In [1]: import numpy as np

In [2]: from numpy import linalg as LA

In [3]: np.set_printoptions(suppress=True, linewidth=160)

In [4]: def tidy(a):
   ...:     return np.round(a, 3) + 0
   ...: 

In [5]: m1 = np.load("x.npy")

In [6]: m1
Out[6]: 
array([[ 1.576,  0.218,  0.267, -0.063, -0.647, -0.043,  0.358],
       [ 0.218,  1.712, -0.106, -0.144,  0.289, -0.202,  0.136],
       [ 0.267, -0.106,  1.491, -0.402, -0.446,  0.255,  0.124],
       [-0.063, -0.144, -0.402,  1.599, -0.072, -0.255,  0.019],
       [-0.647,  0.289, -0.446, -0.072,  2.183, -0.087, -0.406],
       [-0.043, -0.202,  0.255, -0.255, -0.087,  1.211, -0.057],
       [ 0.358,  0.136,  0.124,  0.019, -0.406, -0.057,  1.228]])

In [7]: # symmetric

In [8]: def softmax(z):
   ...:     e = np.exp(z - z.max(axis=-1, keepdims=True))
   ...:     return e / e.sum(axis=-1, keepdims=True)
   ...: 

In [9]: tidy(softmax(m1[4] + 4))
Out[9]: array([0.038, 0.096, 0.046, 0.067, 0.639, 0.066, 0.048])

In [10]: tidy(softmax(10 * m1[4]))
Out[10]: array([0., 0., 0., 0., 1., 0., 0.])

In [11]: tidy(softmax(m1).sum(axis=1))
Out[11]: array([1., 1., 1., 1., 1., 1., 1.])

In [12]: att = m1 @ m1.T / np.sqrt(7)

In [13]: tidy(softmax(att)[4] @ m1)
Out[13]: array([-0.33 ,  0.36 , -0.243,  0.023,  1.373, -0.012, -0.183])

In [14]: arr = np.maximum(np.array([[5],
    ...:     [-3],
    ...:     [-4],
    ...:     [1],
    ...:     [-7],
    ...:     [-6],
    ...:     [7],
    ...:     [-8],
    ...:     [-7],
    ...:     [1],
    ...:     [-2],
    ...:     [6],
    ...:     [-7],
    ...:     [5],
    ...:     [6],
    ...:     [-1],
    ...:     [-7],
    ...:     [0],
    ...:     [1],
    ...:     [-2],
    ...:     [4]]) @ np.array([[2, 1, 1, 2, 2, 2, 3, 3]]) + np.array([-3, 2, -3, 2, 1, 3, 0, 2]), 0)

In [15]: arr
Out[15]: 
array([[ 7,  7,  2, 12, 11, 13, 15, 17],
       [ 0,  0,  0,  0,  0,  0,  0,  0],
       [ 0,  0,  0,  0,  0,  0,  0,  0],
       [ 0,  3,  0,  4,  3,  5,  3,  5],
       [ 0,  0,  0,  0,  0,  0,  0,  0],
       [ 0,  0,  0,  0,  0,  0,  0,  0],
       [11,  9,  4, 16, 15, 17, 21, 23],
       [ 0,  0,  0,  0,  0,  0,  0,  0],
       [ 0,  0,  0,  0,  0,  0,  0,  0],
       [ 0,  3,  0,  4,  3,  5,  3,  5],
       [ 0,  0,  0,  0,  0,  0,  0,  0],
       [ 9,  8,  3, 14, 13, 15, 18, 20],
       [ 0,  0,  0,  0,  0,  0,  0,  0],
       [ 7,  7,  2, 12, 11, 13, 15, 17],
       [ 9,  8,  3, 14, 13, 15, 18, 20],
       [ 0,  1,  0,  0,  0,  1,  0,  0],
       [ 0,  0,  0,  0,  0,  0,  0,  0],
       [ 0,  2,  0,  2,  1,  3,  0,  2],
       [ 0,  3,  0,  4,  3,  5,  3,  5],
       [ 0,  0,  0,  0,  0,  0,  0,  0],
       [ 5,  6,  1, 10,  9, 11, 12, 14]])

In [16]: # rows and columns are dependent

In [17]: np.abs(np.diag(LA.qr(arr)[1])) > 1e-9
Out[17]: array([ True,  True,  True,  True,  True, False, False, False])

In [18]: tidy(np.trace(LA.pinv(arr) @ arr))
Out[18]: np.float64(5.0)

In [19]: np.allclose(arr[:-1].T @ LA.lstsq(arr[:-1].T, arr[-1])[0], arr[-1])
Out[19]: True

In [20]: idx = arr[:, 4] > np.median(arr[:, 4])

In [21]: u = arr[idx].mean(axis=0) - arr[~idx].mean(axis=0)

In [22]: ((arr - arr.mean(axis=0)) @ u > 0).astype(int)
Out[22]: array([1, 0, 0, 0, 0, 0, 1, 0, 0, 0, 0, 1, 0, 1, 1, 0, 0, 0, 0, 0, 1])

In [23]: idx.astype(int)
Out[23]: array([1, 0, 0, 1, 0, 0, 1, 0, 0, 1, 0, 1, 0, 1, 1, 0, 0, 1, 1, 0, 1])

In [24]: np.argsort(-np.abs(u).round(6), kind="stable")
Out[24]: array([7, 6, 5, 3, 4, 1, 0, 2])

In [25]: tidy(u)
Out[25]: array([ 4.8  ,  5.509,  1.5  ,  9.2  ,  8.2  , 10.109, 10.8  , 12.8  ])

In [26]: other = arr[0, 0] * arr[1:] - np.outer(arr[1:, 0], arr[0])

In [27]: other
Out[27]: 
array([[  0,   0,   0,   0,   0,   0,   0,   0],
       [  0,   0,   0,   0,   0,   0,   0,   0],
       [  0,  21,   0,  28,  21,  35,  21,  35],
       [  0,   0,   0,   0,   0,   0,   0,   0],
       [  0,   0,   0,   0,   0,   0,   0,   0],
       [  0, -14,   6, -20, -16, -24, -18, -26],
       [  0,   0,   0,   0,   0,   0,   0,   0],
       [  0,   0,   0,   0,   0,   0,   0,   0],
       [  0,  21,   0,  28,  21,  35,  21,  35],
       [  0,   0,   0,   0,   0,   0,   0,   0],
       [  0,  -7,   3, -10,  -8, -12,  -9, -13],
       [  0,   0,   0,   0,   0,   0,   0,   0],
       [  0,   0,   0,   0,   0,   0,   0,   0],
       [  0,  -7,   3, -10,  -8, -12,  -9, -13],
       [  0,   7,   0,   0,   0,   7,   0,   0],
       [  0,   0,   0,   0,   0,   0,   0,   0],
       [  0,  14,   0,  14,   7,  21,   0,  14],
       [  0,  21,   0,  28,  21,  35,  21,  35],
       [  0,   0,   0,   0,   0,   0,   0,   0],
       [  0,   7,  -3,  10,   8,  12,   9,  13]])

In [28]: LA.matrix_rank(other), LA.matrix_rank(arr)
Out[28]: (np.int64(4), np.int64(5))

In [29]: tidy(np.trace(LA.pinv(other) @ other))
Out[29]: np.float64(4.0)

In [30]: np.allclose(other[:-1].T @ LA.lstsq(other[:-1].T, other[-1])[0], other[-1])
Out[30]: True

In [31]: w, V = LA.eigh(m1)

In [32]: x0 = np.array([2, 0, -1, 0, 2, 1, 2])

In [33]: x0 @ m1 @ x0
Out[33]: np.float64(16.052)

In [34]: (np.sign(V[:, -1].round(6)) == np.sign(V[0, -1].round(6))).astype(int)
Out[34]: array([1, 0, 1, 0, 0, 1, 1])

In [35]: np.abs(m1).sum(axis=1).max(), tidy(np.abs(w).max())
Out[35]: (np.float64(4.13), np.float64(3.001))
